$ ipython --no-banner

In [1]: import numpy as np

In [2]: import numpy.linalg as la

In [3]: np.set_printoptions(precision=3, suppress=True, linewidth=200, sign=" ")

In [4]: F = np.array([[0, 0, 0], [0, 0, 1], [0, 1, 0]])

In [5]: # symmetric

In [6]: round(float(np.trace(la.pinv(F) @ F)), 3)
Out[6]: 2.0

In [7]: np.allclose(F[:-1].T @ la.lstsq(F[:-1].T, F[-1])[0], F[-1])
Out[7]: False

In [8]: np.unique(F.round(6), axis=0).shape
Out[8]: (3, 3)

In [9]: np.abs(np.diag(la.qr(F)[1])) > 1e-9
Out[9]: array([False,  True,  True])

In [10]: U, sig, Vt = la.svd(F)

In [11]: np.argmax(sig[:-1] / (sig[1:] + 1e-6)) + 1
Out[11]: np.int64(2)

In [12]: sig
Out[12]: array([ 1.,  1.,  0.])

In [13]: other = U[:, :2] @ np.diag(sig[:2]) @ Vt[:2]

In [14]: round(float(la.norm(F - other) / la.norm(F)), 3)
Out[14]: 0.0

In [15]: round(la.norm(F - other, 2), 3), sig[2]
Out[15]: (np.float64(0.0), np.float64(0.0))

In [16]: other
Out[16]: 
array([[ 0.,  0.,  0.],
       [ 0.,  0.,  1.],
       [ 0.,  1.,  0.]])

In [17]: la.matrix_rank(F, rtol=0.05)
Out[17]: np.int64(2)

In [18]: np.trace(F @ F @ F) // 6
Out[18]: np.int64(0)

In [19]: np.argwhere(np.triu(F))
Out[19]: array([[ 1,  2]])

In [20]: low = np.diag(F.sum(axis=1)) - F

In [21]: low @ np.ones(3)
Out[21]: array([ 0.,  0.,  0.])

In [22]: low
Out[22]: 
array([[ 0,  0,  0],
       [ 0,  1, -1],
       [ 0, -1,  1]])

In [23]: la.matrix_rank(low)
Out[23]: np.int64(1)

In [24]: A = np.loadtxt("test16.csv", delimiter=",")

In [25]: A
Out[25]: 
array([[ 4.02 , -3.429, -3.359],
       [ 6.215, -4.678,  0.518],
       [ 4.621, -2.937, -5.099],
       [ 4.283, -2.669, -3.115],
       [-4.354, -2.776, -1.953],
       [ 4.176, -2.637, -2.509],
       [-6.542, -1.273, -2.973],
       [ 5.516, -3.249, -3.602],
       [ 4.38 , -4.682, -2.577],
       [-5.318, -3.317, -1.372],
       [ 6.971, -4.447,  1.185]])

In [26]: round(float(la.eigvals(F).sum().real), 3)
Out[26]: 0.0

In [27]: np.einsum("ii->", F)
Out[27]: np.int64(0)

In [28]: np.poly(F)
Out[28]: array([ 1.,  0., -1.,  0.])

In [29]: np.kron(np.eye(2, dtype=int), F)
Out[29]: 
array([[ 0,  0,  0,  0,  0,  0],
       [ 0,  0,  1,  0,  0,  0],
       [ 0,  1,  0,  0,  0,  0],
       [ 0,  0,  0,  0,  0,  0],
       [ 0,  0,  0,  0,  0,  1],
       [ 0,  0,  0,  0,  1,  0]])

In [30]: idx = A[:, 0] > np.median(A[:, 0])

In [31]: r0 = A[idx].mean(axis=0) - A[~idx].mean(axis=0)

In [32]: idx.astype(int)
Out[32]: array([ 0,  1,  1,  0,  0,  0,  0,  1,  1,  0,  1])

In [33]: np.argsort(-np.abs(r0).round(6), kind="stable")
Out[33]: array([ 0,  1,  2])

In [34]: np.round((((A - A.mean(axis=0)) @ r0 > 0) == idx).mean(), 3)
Out[34]: np.float64(0.727)

In [35]: ((A - A.mean(axis=0)) @ r0 > 0).astype(int)
Out[35]: array([ 1,  1,  1,  1,  0,  1,  0,  1,  1,  0,  1])

In [36]: proj = A @ la.solve(A.T @ A, A.T)

In [37]: np.diag(proj)
Out[37]: array([ 0.146,  0.371,  0.361,  0.141,  0.28 ,  0.101,  0.354,  0.202,  0.171,  0.432,  0.441])

In [38]: np.allclose(proj @ proj, proj)
Out[38]: True

In [39]: proj @ A[:, 1]
Out[39]: array([-3.429, -4.678, -2.937, -2.669, -2.776, -2.637, -1.273, -3.249, -4.682, -3.317, -4.447])

In [40]: la.matrix_rank(np.eye(11) - proj)
Out[40]: np.int64(8)

In [41]: other = np.c_[A[:, :2] @ np.array([[-2, -1], [-3, -2]]), np.array([2, -9, 9, -2, 7, -2, 4, -3, -1, -6, 9])]

In [42]: other
Out[42]: 
array([[ 2.247,  2.838,  2.   ],
       [ 1.604,  3.141, -9.   ],
       [-0.431,  1.253,  9.   ],
       [-0.559,  1.055, -2.   ],
       [17.036,  9.906,  7.   ],
       [-0.441,  1.098, -2.   ],
       [16.903,  9.088,  4.   ],
       [-1.285,  0.982, -3.   ],
       [ 5.286,  4.984, -1.   ],
       [20.587, 11.952, -6.   ],
       [-0.601,  1.923,  9.   ]])

In [43]: la.norm(la.qr(A)[0].T @ other, axis=0) ** 2 / ((other ** 2).sum(axis=0) + 1e-12)
Out[43]: array([ 1.   ,  1.   ,  0.064])

In [44]: la.matrix_rank(other)
Out[44]: np.int64(3)

In [45]: np.round(la.lstsq(A, other[:, 0])[0], 3) + 0
Out[45]: array([-2., -3.,  0.])

In [46]: M = np.load("dump.npy")

In [47]: M
Out[47]: 
array([[ 0.296, -0.07 , -0.458,  0.225],
       [-0.07 ,  1.589, -0.396,  0.405],
       [-0.458, -0.396,  1.529,  0.426],
       [ 0.225,  0.405,  0.426,  1.586]])

In [48]: # rows and columns are dependent

In [49]: np.unique(M.round(6), axis=0).shape
Out[49]: (4, 4)

In [50]: np.abs(np.diag(la.qr(M)[1])) > 1e-9
Out[50]: array([ True,  True,  True, False])

In [51]: M @ M
Out[51]: 
array([[ 0.352,  0.141, -0.712,  0.2  ],
       [ 0.141,  2.849, -1.03 ,  1.102],
       [-0.712, -1.03 ,  2.885,  1.064],
       [ 0.2  ,  1.102,  1.064,  2.913]])

In [52]: np.allclose(M, M.T)
Out[52]: True

In [53]: M.inv()
Traceback (most recent call last):
  Cell In[53], line 1
    M.inv()
AttributeError: 'numpy.ndarray' object has no attribute 'inv'


In [54]: vals, vecs = la.eigh(M)

In [55]: x = np.array([-2, -2, 1, 2])

In [56]: la.eigvalsh(M[1:, 1:])
Out[56]: array([ 0.749,  1.955,  2.   ])

In [57]: round(float(x @ M @ x / (x @ x)), 3), np.round(vals[0], 3), vals[-1]
Out[57]: (1.149, np.float64(-0.0), np.float64(2.0))

In [58]: vecs * np.maximum(vals, 0) @ vecs.T
Out[58]: 
array([[ 0.296, -0.07 , -0.458,  0.225],
       [-0.07 ,  1.589, -0.396,  0.405],
       [-0.458, -0.396,  1.529,  0.426],
       [ 0.225,  0.405,  0.426,  1.586]])

In [59]: np.round(np.abs(M).sum(axis=1).max(), 3), np.abs(vals).max()
Out[59]: (np.float64(2.808), np.float64(2.0))

In [60]: np.round(x @ M @ x, 3)
Out[60]: np.float64(14.932)

In [61]: J = np.load("case5.npy")

In [62]: J
Out[62]: 
array([[ 0,  0,  1,  0],
       [ 0,  0,  1,  1],
       [ 1,  1,  0,  0],
       [ 0,  1,  0,  0]])

In [63]: r0 = np.array([-1, 1, 0, 1])

In [64]: other = J + np.outer(r0, np.eye(4)[2])

In [65]: other
Out[65]: 
array([[ 0.,  0.,  0.,  0.],
       [ 0.,  0.,  2.,  1.],
       [ 1.,  1.,  0.,  0.],
       [ 0.,  1.,  1.,  0.]])

In [66]: dist = la.norm(A[:, None] - A[None], axis=-1)

In [67]: dist[9]
Out[67]: array([  9.548,  11.766,  10.622,   9.779,   1.249,   9.586,   2.87 ,  11.061,   9.867,   0.   ,  12.603])

In [68]: np.flatnonzero(dist[9] < dist.mean() / 2)
Out[68]: array([ 4,  6,  9])

In [69]: la.norm(A - A.mean(axis=0), axis=1)
Out[69]: array([ 2.149,  5.095,  3.761,  2.352,  6.56 ,  2.113,  8.978,  3.597,  2.628,  7.549,  6.016])

In [70]: dist.mean(axis=1).argmax()
Out[70]: np.int64(6)

In [71]: (dist + 1e9 * np.eye(11)).round(6).argmin(axis=1)
Out[71]: array([  3,  10,   7,   5,   9,   3,   4,   3,   0,   4,   1])

In [72]: np.unravel_index(dist.round(6).argmax(), dist.shape)
Out[72]: (np.int64(6), np.int64(10))
